% ipython --no-banner

In [1]: import numpy as np

In [2]: np.set_printoptions(precision=2, suppress=True, linewidth=140, sign=" ")

In [3]: def rd(a):
   ...:     return np.round(a, 2) + 0
   ...: 

In [4]: A = np.abs(np.array([[2, 2, -2, -3], [3, 0, 1, 3], [1, -1, 1, 1], [3, -2, 3, 0]])) + np.eye(4)

In [5]: A = A / A.sum(axis=1, keepdims=True)

In [6]: print(rd(A))
[[ 0.3   0.2   0.2   0.3 ]
 [ 0.38  0.12  0.12  0.38]
 [ 0.2   0.2   0.4   0.2 ]
 [ 0.33  0.22  0.33  0.11]]

In [7]: ang = np.radians(79)

In [8]: Rm = np.eye(4)

In [9]: Rm[0, 0] = Rm[3, 3] = np.cos(ang)

In [10]: Rm[0, 3], Rm[3, 0] = -np.sin(ang), np.sin(ang)

In [11]: print(rd(Rm))
[[ 0.19  0.    0.   -0.98]
 [ 0.    1.    0.    0.  ]
 [ 0.    0.    1.    0.  ]
 [ 0.98  0.    0.    0.19]]

In [12]: out = A @ Rm.T

In [13]: print(rd(out))
[[-0.24  0.2   0.2   0.35]
 [-0.3   0.12  0.12  0.44]
 [-0.16  0.2   0.4   0.23]
 [-0.05  0.22  0.33  0.35]]

In [14]: print(np.allclose(np.linalg.norm(A, axis=1), np.linalg.norm(out, axis=1)))
True

In [15]: print(np.allclose(A @ A.T, out @ out.T))
True

In [16]: print(rd(np.einsum("ii->", out)))
0.64

In [17]: print(rd(np.linalg.det(out.T)))
0.0

In [18]: print(rd(np.linalg.eigvals(out).sum().real))
0.64

In [19]: print(rd(np.kron(np.eye(2, dtype=int), out)))
[[-0.24  0.2   0.2   0.35  0.    0.    0.    0.  ]
 [-0.3   0.12  0.12  0.44  0.    0.    0.    0.  ]
 [-0.16  0.2   0.4   0.23  0.    0.    0.    0.  ]
 [-0.05  0.22  0.33  0.35  0.    0.    0.    0.  ]
 [ 0.    0.    0.    0.   -0.24  0.2   0.2   0.35]
 [ 0.    0.    0.    0.   -0.3   0.12  0.12  0.44]
 [ 0.    0.    0.    0.   -0.16  0.2   0.4   0.23]
 [ 0.    0.    0.    0.   -0.05  0.22  0.33  0.35]]

In [20]: print(rd(A[3] @ A[0]))
0.24

In [21]: print(rd(np.linalg.norm(A) ** 2 / np.linalg.norm(A, 2) ** 2))
1.11

In [22]: print(rd(np.linalg.norm(A, axis=1)))
[ 0.51  0.56  0.53  0.53]

In [23]: print(rd(np.linalg.det(A)))
0.0

In [24]: print(rd(A @ A))
[[ 0.3   0.19  0.26  0.24]
 [ 0.31  0.2   0.27  0.23]
 [ 0.28  0.19  0.29  0.24]
 [ 0.29  0.19  0.26  0.26]]

In [25]: print(rd(np.linalg.matrix_power(A, 2)))
[[ 0.3   0.19  0.26  0.24]
 [ 0.31  0.2   0.27  0.23]
 [ 0.28  0.19  0.29  0.24]
 [ 0.29  0.19  0.26  0.26]]

In [26]: print(rd(np.sort(np.abs(np.linalg.eigvals(A)))))
[ 0.06  0.16  0.17  1.  ]

In [27]: print(np.allclose(A @ A.T, A.T @ A))
False

In [28]: rng = np.random.default_rng(791541)

In [29]: z = rng.permutation(4)

In [30]: print(z)
[ 0  1  3  2]

In [31]: out = A[z][:, z]

In [32]: print(np.allclose(out, A))
False

In [33]: print(rd(np.linalg.det(out)), rd(np.linalg.det(A[z])))
0.0 0.0

In [34]: print(rd(np.diag(out)))
[ 0.3   0.12  0.11  0.4 ]

In [35]: W0 = np.load("x.npy")

In [36]: print(W0)
[[ 0.01  0.44  0.08  8.13]
 [-0.04 -0.1   0.19  9.9 ]
 [-0.04  0.8   0.33 -0.84]
 [-0.01 -0.07  0.07 -3.16]
 [ 0.04 -0.65 -0.12  4.74]
 [-0.01 -0.22 -0.47 -2.82]
 [-0.01 -0.48  0.31  1.69]
 [-0.08  1.5  -0.02  7.83]
 [-0.01  0.33 -0.13  6.37]
 [ 0.01 -0.09  0.09 -0.3 ]
 [ 0.09 -0.39  0.31 -3.54]
 [-0.01 -1.27 -0.13  5.16]
 [-0.03 -0.33 -0.08 -2.93]
 [-0.05  0.64  0.21  4.51]
 [-0.05  0.84 -0.39  9.97]
 [ 0.03  0.06 -0.27 -5.04]
 [-0.05 -0.09  0.04 -1.28]
 [ 0.13 -0.32  0.03  4.81]
 [ 0.04 -0.73 -0.36  4.34]
 [-0.01 -0.87 -0.32  7.86]
 [-0.09  1.23  0.09  6.13]
 [ 0.03  0.73 -0.11  9.45]
 [-0.06 -0.63  0.25 -2.83]
 [ 0.   -0.12 -0.1   0.12]]

In [37]: Ac = W0 - W0.mean(axis=0)

In [38]: left, sig, VT = np.linalg.svd(Ac, full_matrices=False)

In [39]: print(np.abs(left[:, 0]).argmax())
15

In [40]: print(rd(np.abs(VT[-1])))
[ 1.    0.03  0.01  0.  ]

In [41]: print(np.searchsorted(np.cumsum(sig ** 2) / (sig ** 2).sum(), 0.9) + 1)
1

In [42]: print(rd(Ac.mean(axis=0)))
[ 0.  0.  0.  0.]

In [43]: print(np.abs(VT[0]).argmax())
3

In [44]: print(np.linalg.matrix_rank(Ac))
4

In [45]: print(rd(sig))
[ 23.45   3.13   1.06   0.22]

In [46]: Ac = W0 - W0.mean(axis=0)

In [47]: V = np.linalg.svd(Ac)[2][:1]

In [48]: out = Ac - Ac @ V.T @ V

In [49]: print(np.linalg.norm(out, axis=1).round(6).argmax())
11

In [50]: print(rd(out.std(axis=0)))
[ 0.05  0.64  0.22  0.03]

In [51]: print(rd(np.cov(Ac @ V.T, rowvar=False)))
23.92

In [52]: print(rd((Ac @ V.T).std(axis=0)))
[ 4.79]

In [53]: z = W0[:, 2] > np.median(W0[:, 2])

In [54]: u = W0[z].mean(axis=0) - W0[~z].mean(axis=0)

In [55]: print(z.astype(int))
[ 1  1  1  1  0  0  1  0  0  1  1  0  0  1  0  0  1  1  0  0  1  0  1  0]

In [56]: print(((W0 - W0.mean(axis=0)) @ u > 0).astype(int))
[ 0  0  1  1  0  1  1  0  0  1  1  0  1  0  0  1  1  0  0  0  0  0  1  1]

In [57]: Q, _ = np.linalg.qr(np.array([[0.4, -1.1, 0.7], [-1.6, -1.0, 0.3], [-2.4, 0.1, 1.3]]))

In [58]: J = Q[:, :3]

In [59]: print(rd(J))
[[-0.14 -0.79  0.6 ]
 [ 0.55 -0.57 -0.61]
 [ 0.82  0.25  0.51]]

In [60]: # orthonormal columns

In [61]: x0 = np.array([-2, 2, 0])

In [62]: print(3 - np.linalg.matrix_rank(J - np.eye(3), tol=1e-8))
1

In [63]: print(rd(np.abs(np.linalg.eigvals(J))))
[ 1.  1.  1.]

In [64]: print(rd(J.T @ (J @ x0)))
[-2.  2.  0.]

In [65]: print([p for p in range(1, 25) if np.allclose(np.linalg.matrix_power(J, p), np.eye(3))])
[]

In [66]: print(rd(np.linalg.inv(J)))
[[-0.14  0.55  0.82]
 [-0.79 -0.57  0.25]
 [ 0.6  -0.61  0.51]]

In [67]: print(np.count_nonzero(J))
9

In [68]: print(rd(J.mean(axis=0)))
[ 0.41 -0.37  0.17]

In [69]: print(np.unravel_index(np.abs(J).argmax(), J.shape))
(np.int64(2), np.int64(0))

In [70]: print(rd(np.linalg.norm(J)))
1.73

In [71]: print(rd(J.sum(axis=0)))
[ 1.24 -1.11  0.5 ]

In [72]: print(np.linalg.matrix_rank(J))
3

In [73]: print(rd(J - J[0]))
[[ 0.    0.    0.  ]
 [ 0.69  0.22 -1.22]
 [ 0.96  1.03 -0.09]]

In [74]: print(J.shape)
(3, 3)

In [75]: print(rd(np.abs(J).max()))
0.82

In [76]: print(rd(np.linalg.svd(J, compute_uv=False)))
[ 1.  1.  1.]

In [77]: print(rd(J.sum(axis=1)))
[-0.32 -0.63  1.58]
